$ ipython --no-banner

In [1]: import numpy as np

In [2]: import numpy.linalg as la

In [3]: np.set_printoptions(suppress=True, linewidth=140)

In [4]: K = np.array([[0.0, 0.0, 0.0, 0.0, 3.0, 0.0],
   ...:     [0.0, 0.0, 0.0, 0.0, 1.0, 3.0],
   ...:     [0.0, 0.0, 0.0, 0.0, 3.0, 3.0],
   ...:     [0.0, 0.0, 0.0, 0.0, 0.0, 0.0],
   ...:     [3.0, 1.0, 3.0, 0.0, 0.0, 0.0],
   ...:     [0.0, 3.0, 3.0, 0.0, 0.0, 0.0]])

In [5]: print(np.abs(np.diag(la.qr(K)[1])) > 1e-9)
[ True  True False False  True  True]

In [6]: print(np.round(K @ la.pinv(K) @ K, 2) + 0)
[[0. 0. 0. 0. 3. 0.]
 [0. 0. 0. 0. 1. 3.]
 [0. 0. 0. 0. 3. 3.]
 [0. 0. 0. 0. 0. 0.]
 [3. 1. 3. 0. 0. 0.]
 [0. 3. 3. 0. 0. 0.]]

In [7]: print(np.round(np.trace(la.pinv(K) @ K), 2))
4.0

In [8]: print(np.allclose(K[:-1].T @ la.lstsq(K[:-1].T, K[-1])[0], K[-1]))
False

In [9]: ev, vecs = la.eigh(K)

In [10]: x0 = np.array([1, 0, 1, -1, 1, -2])

In [11]: print(np.abs(K).sum(axis=1).max(), round(float(np.abs(ev).max()), 2))
7.0 5.52

In [12]: print(np.round(vecs * np.abs(ev) @ vecs.T, 2) + 0)
[[ 2.54 -0.1   1.59  0.    0.    0.  ]
 [-0.1   2.27  2.2   0.    0.    0.  ]
 [ 1.59  2.2   3.26  0.    0.    0.  ]
 [ 0.    0.    0.    0.    0.    0.  ]
 [ 0.    0.    0.    0.    4.1   1.49]
 [ 0.    0.    0.    0.    1.49  3.97]]

In [13]: print((np.sign(vecs[:, -1].round(6)) == np.sign(vecs[0, -1].round(6))).astype(int))
[1 1 1 0 1 1]

In [14]: print(np.round(la.eigvalsh(K[1:, 1:]), 2) + 0)
[-5.16 -1.16  0.    1.16  5.16]

In [15]: print(x0 @ K @ x0 / (x0 @ x0), round(float(ev[0]), 2), round(float(ev[-1]), 2))
0.0 -5.52 5.52
